$ python -q
>>> import numpy as np
>>> np.set_printoptions(precision=2, suppress=True, linewidth=120, floatmode="fixed")
>>> tidy = lambda a: np.round(a, 2) + 0
>>> O, _ = np.linalg.qr(np.array([[1.3, -0.1, 0.3, 1.1, -0.1],
...     [-1.4, -0.9, -0.1, -1.4, 0.0],
...     [0.3, 1.0, -0.2, 2.6, -2.5],
...     [-1.4, -1.6, -0.5, -0.7, -0.6],
...     [-0.6, 0.4, 1.4, -0.2, -0.5]]))
>>> F = -3 * O
>>> tidy(F)
array([[ 1.58,  1.56, -1.22,  1.24, -1.03],
       [-1.71,  0.20, -0.04, -0.14, -2.45],
       [ 0.37, -1.55,  1.18,  2.19, -0.53],
       [-1.71,  1.50,  0.22,  1.52,  1.22],
       [-0.73, -1.38, -2.46,  0.58,  0.40]])
>>> tidy(np.linalg.pinv(F))
array([[ 0.18, -0.19,  0.04, -0.19, -0.08],
       [ 0.17,  0.02, -0.17,  0.17, -0.15],
       [-0.14,  0.00,  0.13,  0.02, -0.27],
       [ 0.14, -0.02,  0.24,  0.17,  0.06],
       [-0.11, -0.27, -0.06,  0.14,  0.04]])
>>> tidy(F.T @ F)
array([[9.00, 0.00, 0.00, 0.00, 0.00],
       [0.00, 9.00, 0.00, 0.00, 0.00],
       [0.00, 0.00, 9.00, 0.00, 0.00],
       [0.00, 0.00, 0.00, 9.00, 0.00],
       [0.00, 0.00, 0.00, 0.00, 9.00]])
>>> tidy(np.linalg.norm(F, axis=0))
array([3.00, 3.00, 3.00, 3.00, 3.00])
>>> rng = np.random.default_rng(84)
>>> labels = rng.permutation(5)
>>> B = F[:, labels] * rng.choice([-1, 1], 5)
>>> tidy(B)
array([[ 1.58, -1.24,  1.22,  1.03,  1.56],
       [-1.71,  0.14,  0.04,  2.45,  0.20],
       [ 0.37, -2.19, -1.18,  0.53, -1.55],
       [-1.71, -1.52, -0.22, -1.22,  1.50],
       [-0.73, -0.58,  2.46, -0.40, -1.38]])
>>> Uu, _, Vh = np.linalg.svd(F.T @ B)
>>> tidy(Uu @ Vh)
array([[ 1.00,  0.00,  0.00,  0.00,  0.00],
       [ 0.00,  0.00,  0.00,  0.00,  1.00],
       [ 0.00,  0.00, -1.00,  0.00,  0.00],
       [ 0.00, -1.00,  0.00,  0.00,  0.00],
       [ 0.00,  0.00,  0.00, -1.00,  0.00]])
>>> labels
array([0, 3, 2, 4, 1])
>>> def softmax(z):
...     e = np.exp(z - z.max(axis=-1, keepdims=True))
...     return e / e.sum(axis=-1, keepdims=True)
... 
>>> tidy(softmax(F[4] + 3))
array([0.12, 0.06, 0.02, 0.44, 0.37])
>>> tidy(softmax(F).sum(axis=1))
array([1.00, 1.00, 1.00, 1.00, 1.00])
>>> tidy(softmax(F[4]))
array([0.12, 0.06, 0.02, 0.44, 0.37])
>>> att = F @ F.T / np.sqrt(5)
>>> tidy(softmax(att)[4] @ F)
array([-0.71, -1.26, -2.30,  0.62,  0.33])
>>> tidy(softmax(att + np.triu(np.full(att.shape, -np.inf), 1)))
array([[1.00, 0.00, 0.00, 0.00, 0.00],
       [0.02, 0.98, 0.00, 0.00, 0.00],
       [0.02, 0.02, 0.97, 0.00, 0.00],
       [0.02, 0.02, 0.02, 0.95, 0.00],
       [0.02, 0.02, 0.02, 0.02, 0.93]])
>>> softmax(att).round(6).argmax(axis=1)
array([0, 1, 2, 3, 4])
>>> tidy(np.linalg.eigvals(F).sum().real)
np.float64(4.89)
>>> tidy(np.linalg.eigvals(F))
array([-3.00+0.00j,  1.20+2.75j,  1.20-2.75j,  2.75+1.20j,  2.75-1.20j])
>>> feats = np.load("out13.npy")
>>> feats
array([[ 0, -2,  3,  2, -3,  5,  0],
       [ 2,  0, -5,  0, -4, -2,  0],
       [-3,  5,  0, -3,  5,  0,  0],
       [-2,  0,  3,  0, -2,  2,  3],
       [ 3,  4, -5,  2,  0, -2, -2],
       [-5,  2,  0, -2,  2,  0, -3],
       [ 0,  0,  0, -3,  2,  3,  0]])
>>> theta = np.radians(120)
>>> R = np.eye(7)
>>> R[0, 0] = R[5, 5] = np.cos(theta)
>>> R[0, 5], R[5, 0] = -np.sin(theta), np.sin(theta)
>>> tidy(R)
array([[-0.50,  0.00,  0.00,  0.00,  0.00, -0.87,  0.00],
       [ 0.00,  1.00,  0.00,  0.00,  0.00,  0.00,  0.00],
       [ 0.00,  0.00,  1.00,  0.00,  0.00,  0.00,  0.00],
       [ 0.00,  0.00,  0.00,  1.00,  0.00,  0.00,  0.00],
       [ 0.00,  0.00,  0.00,  0.00,  1.00,  0.00,  0.00],
       [ 0.87,  0.00,  0.00,  0.00,  0.00, -0.50,  0.00],
       [ 0.00,  0.00,  0.00,  0.00,  0.00,  0.00,  1.00]])
>>> B = feats @ R.T
>>> tidy(np.abs(B - feats).max(axis=0))
array([7.50, 0.00, 0.00, 0.00, 0.00, 7.50, 0.00])
>>> tidy(np.linalg.svd(feats, compute_uv=False)), tidy(np.linalg.svd(B, compute_uv=False))
(array([11.36, 11.36,  4.44,  4.44,  3.91,  3.91,  0.00]), array([11.36, 11.36,  4.44,  4.44,  3.91,  3.91,  0.00]))
>>> tidy(np.linalg.det(R)), np.trace(R)
(np.float64(1.0), np.float64(4.0))
>>> tidy(B)
array([[-4.33, -2.00,  3.00,  2.00, -3.00, -2.50,  0.00],
       [ 0.73,  0.00, -5.00,  0.00, -4.00,  2.73,  0.00],
       [ 1.50,  5.00,  0.00, -3.00,  5.00, -2.60,  0.00],
       [-0.73,  0.00,  3.00,  0.00, -2.00, -2.73,  3.00],
       [ 0.23,  4.00, -5.00,  2.00,  0.00,  3.60, -2.00],
       [ 2.50,  2.00,  0.00, -2.00,  2.00, -4.33, -3.00],
       [-2.60,  0.00,  0.00, -3.00,  2.00, -1.50,  0.00]])
>>> labels = rng.permutation(7)
>>> labels
array([0, 4, 5, 1, 6, 2, 3])
>>> B = feats[labels][:, labels]
>>> np.trace(B)
np.int64(0)
>>> tidy(np.sort(np.abs(np.linalg.eigvals(B))))
array([ 0.00,  3.91,  3.91,  4.44,  4.44, 11.36, 11.36])
>>> np.diag(B)
array([0, 0, 0, 0, 0, 0, 0])
>>> tidy(np.linalg.det(B)), tidy(np.linalg.det(feats[labels]))
(np.float64(0.0), np.float64(0.0))
>>> np.allclose(B, feats)
False
>>> m1 = np.load("block14.npy")
>>> m1
array([[ 1,  0,  0,  0,  0,  0,  0],
       [ 0,  1,  0,  0,  0,  0,  0],
       [-1,  3,  1,  0,  0,  0,  0],
       [-3,  5,  5,  1,  0,  0,  0],
       [-5, -1, -5, -5,  1,  0,  0],
       [-2, -5,  4, -4, -5,  1,  0],
       [-1, -3,  1, -3, -4,  1,  1]])
>>> np.linalg.matrix_rank(m1 - m1[0, 0] * np.eye(7))
np.int64(5)
>>> np.prod(np.diag(m1)), tidy(np.linalg.det(m1))
(np.int64(1), np.float64(1.0))
>>> T = np.stack([m1, 4 * m1, m1[::-1]])
>>> (T @ m1.T).shape
(3, 7, 7)
>>> T.shape
(3, 7, 7)
>>> np.einsum("bij,cij->bc", T, T)
array([[ 275, 1100,   42],
       [1100, 4400,  168],
       [  42,  168,  275]])
>>> B = m1 + rng.integers(-2, 3, (7, 6)) @ rng.integers(-2, 3, (6, 7))
>>> B
array([[ -6,  -2,   4,  -4,  -1,  -1,   7],
       [ -6,  -2,   6,  -2,  -3,  -3,  10],
       [ -6,   4,  -2,  -6,   5,   4,   4],
       [ -2,   1,  10,  -3,  -2,  -3,  13],
       [-14,  -7,   1, -13,  -2,  -3,   4],
       [ -5,  -2,   4,   0,  -5,   3,   3],
       [ -1,  -6,   1,   7,  -9,  -4,  -4]])
>>> B - m1
array([[-7, -2,  4, -4, -1, -1,  7],
       [-6, -3,  6, -2, -3, -3, 10],
       [-5,  1, -3, -6,  5,  4,  4],
       [ 1, -4,  5, -4, -2, -3, 13],
       [-9, -6,  6, -8, -3, -3,  4],
       [-3,  3,  0,  4,  0,  2,  3],
       [ 0, -3,  0, 10, -5, -5, -5]])
>>> np.linalg.matrix_rank(B - m1, tol=1e-8)
np.int64(6)
>>> tidy(np.linalg.svd(B - m1, compute_uv=False))
array([27.20, 15.84, 10.63,  8.61,  3.28,  0.63,  0.00])
>>> (m1 - m1.T) / 2
array([[ 0.00,  0.00,  0.50,  1.50,  2.50,  1.00,  0.50],
       [ 0.00,  0.00, -1.50, -2.50,  0.50,  2.50,  1.50],
       [-0.50,  1.50,  0.00, -2.50,  2.50, -2.00, -0.50],
       [-1.50,  2.50,  2.50,  0.00,  2.50,  2.00,  1.50],
       [-2.50, -0.50, -2.50, -2.50,  0.00,  2.50,  2.00],
       [-1.00, -2.50,  2.00, -2.00, -2.50,  0.00, -0.50],
       [-0.50, -1.50,  0.50, -1.50, -2.00,  0.50,  0.00]])
>>> np.allclose(m1, m1.T)
False
>>> m1 @ m1
array([[  1,   0,   0,   0,   0,   0,   0],
       [  0,   1,   0,   0,   0,   0,   0],
       [ -2,   6,   1,   0,   0,   0,   0],
       [-11,  25,  10,   1,   0,   0,   0],
       [ 10, -42, -35, -10,   1,   0,   0],
       [ 29, -13,  13,  17, -10,   1,   0],
       [ 24, -19,  11,  10, -13,   2,   1]])
>>> np.allclose(m1 @ m1.T, m1.T @ m1)
False
>>> np.linalg.matrix_power(m1, 4)
array([[   1,    0,    0,    0,    0,    0,    0],
       [   0,    1,    0,    0,    0,    0,    0],
       [  -4,   12,    1,    0,    0,    0,    0],
       [ -42,  110,   20,    1,    0,    0,    0],
       [ 200, -544, -170,  -20,    1,    0,    0],
       [-255,  897,  546,  134,  -20,    1,    0],
       [-156,  798,  603,  184,  -46,    4,    1]])
>>> tidy(np.sort(np.abs(np.linalg.eigvals(m1))))
array([1.00, 1.00, 1.00, 1.00, 1.00, 1.00, 1.00])
>>> tidy(np.abs(np.linalg.eigvals(m1)).max())
np.float64(1.0)
>>> [round(float(x), 2) for x in np.linalg.svd(m1, compute_uv=False)[:3]]
[11.52, 9.19, 7.35]
>>> basis = np.array([[4, 2, -3, 5, -1, 5, 5],
...     [2, 4, 0, 2, -4, -5, -5],
...     [-5, 4, 2, 3, 0, 0, 3]])
>>> J = rng.normal(size=(21, 3)) @ basis + np.array([-3, 5, 5, 3, 5, -3, -1])
>>> tidy(J)
array([[  2.56,   3.06,   5.07,  -2.90,   0.76, -13.94, -15.90],
       [ -8.35,  -6.69,   6.36,  -6.01,  14.51,   4.53,   5.42],
       [ -4.70,  11.29,   7.00,   5.56,   0.69, -10.19,  -6.49],
       [ -3.06,   0.87,   6.27,  -3.16,   5.64,  -7.58,  -7.55],
       [  0.88,   0.71,   5.30,  -4.18,   3.28, -11.04, -12.83],
       [ -8.48,   7.16,   6.05,   6.72,   7.63,   2.70,   8.00],
       [ -5.99,  -0.14,   6.84,  -3.07,   8.20,  -4.03,  -2.88],
       [ -0.73,   9.20,   4.49,   6.02,   1.28,  -6.32,  -4.12],
       [  2.76,  10.25,   1.07,  11.45,   1.81,   1.86,   4.34],
       [ -3.51,  15.12,   4.67,  12.83,   0.50,  -3.02,   2.52],
       [ -1.20,  10.42,   4.61,   7.18,   0.93,  -6.19,  -3.41],
       [ -2.89,   3.93,   6.12,  -0.32,   4.05,  -7.99,  -7.04],
       [  0.82,   5.20,   3.93,   2.59,   2.69,  -5.86,  -5.45],
       [-16.12,  11.34,  12.80,   2.00,   3.99, -13.43,  -6.34],
       [-22.06,   9.51,  13.83,   2.65,   9.20,  -5.73,   3.76],
       [-19.31,  -2.11,   9.41,  -0.30,  18.43,  11.57,  18.58],
       [ -1.36,  13.03,   4.48,   9.83,  -0.15,  -5.95,  -2.21],
       [  4.49,   0.40,   3.42,  -3.22,   2.46,  -9.73, -12.66],
       [ -4.78,   8.60,   5.02,   7.38,   4.71,  -0.44,   3.69],
       [ -7.77,   4.78,   8.26,  -0.43,   5.44,  -8.07,  -5.24],
       [ -8.02,   5.70,   6.73,   3.72,   7.12,  -0.91,   3.28]])
>>> D = np.linalg.norm(J[:, None] - J[None], axis=-1)
>>> D[8].round(6).argsort(kind="stable")[:4]
array([ 8, 18,  9, 16])
>>> np.flatnonzero(D[8] < D.mean() / 2)
array([8])
>>> D.shape
(21, 21)
>>> tidy(J @ np.linalg.pinv(J) @ J)
array([[  2.56,   3.06,   5.07,  -2.90,   0.76, -13.94, -15.90],
       [ -8.35,  -6.69,   6.36,  -6.01,  14.51,   4.53,   5.42],
       [ -4.70,  11.29,   7.00,   5.56,   0.69, -10.19,  -6.49],
       [ -3.06,   0.87,   6.27,  -3.16,   5.64,  -7.58,  -7.55],
       [  0.88,   0.71,   5.30,  -4.18,   3.28, -11.04, -12.83],
       [ -8.48,   7.16,   6.05,   6.72,   7.63,   2.70,   8.00],
       [ -5.99,  -0.14,   6.84,  -3.07,   8.20,  -4.03,  -2.88],
       [ -0.73,   9.20,   4.49,   6.02,   1.28,  -6.32,  -4.12],
       [  2.76,  10.25,   1.07,  11.45,   1.81,   1.86,   4.34],
       [ -3.51,  15.12,   4.67,  12.83,   0.50,  -3.02,   2.52],
       [ -1.20,  10.42,   4.61,   7.18,   0.93,  -6.19,  -3.41],
       [ -2.89,   3.93,   6.12,  -0.32,   4.05,  -7.99,  -7.04],
       [  0.82,   5.20,   3.93,   2.59,   2.69,  -5.86,  -5.45],
       [-16.12,  11.34,  12.80,   2.00,   3.99, -13.43,  -6.34],
       [-22.06,   9.51,  13.83,   2.65,   9.20,  -5.73,   3.76],
       [-19.31,  -2.11,   9.41,  -0.30,  18.43,  11.57,  18.58],
       [ -1.36,  13.03,   4.48,   9.83,  -0.15,  -5.95,  -2.21],
       [  4.49,   0.40,   3.42,  -3.22,   2.46,  -9.73, -12.66],
       [ -4.78,   8.60,   5.02,   7.38,   4.71,  -0.44,   3.69],
       [ -7.77,   4.78,   8.26,  -0.43,   5.44,  -8.07,  -5.24],
       [ -8.02,   5.70,   6.73,   3.72,   7.12,  -0.91,   3.28]])
>>> np.unique(J.round(6), axis=0).shape
(21, 7)
>>> np.allclose(J[:-1].T @ np.linalg.lstsq(J[:-1].T, J[-1])[0], J[-1])
True
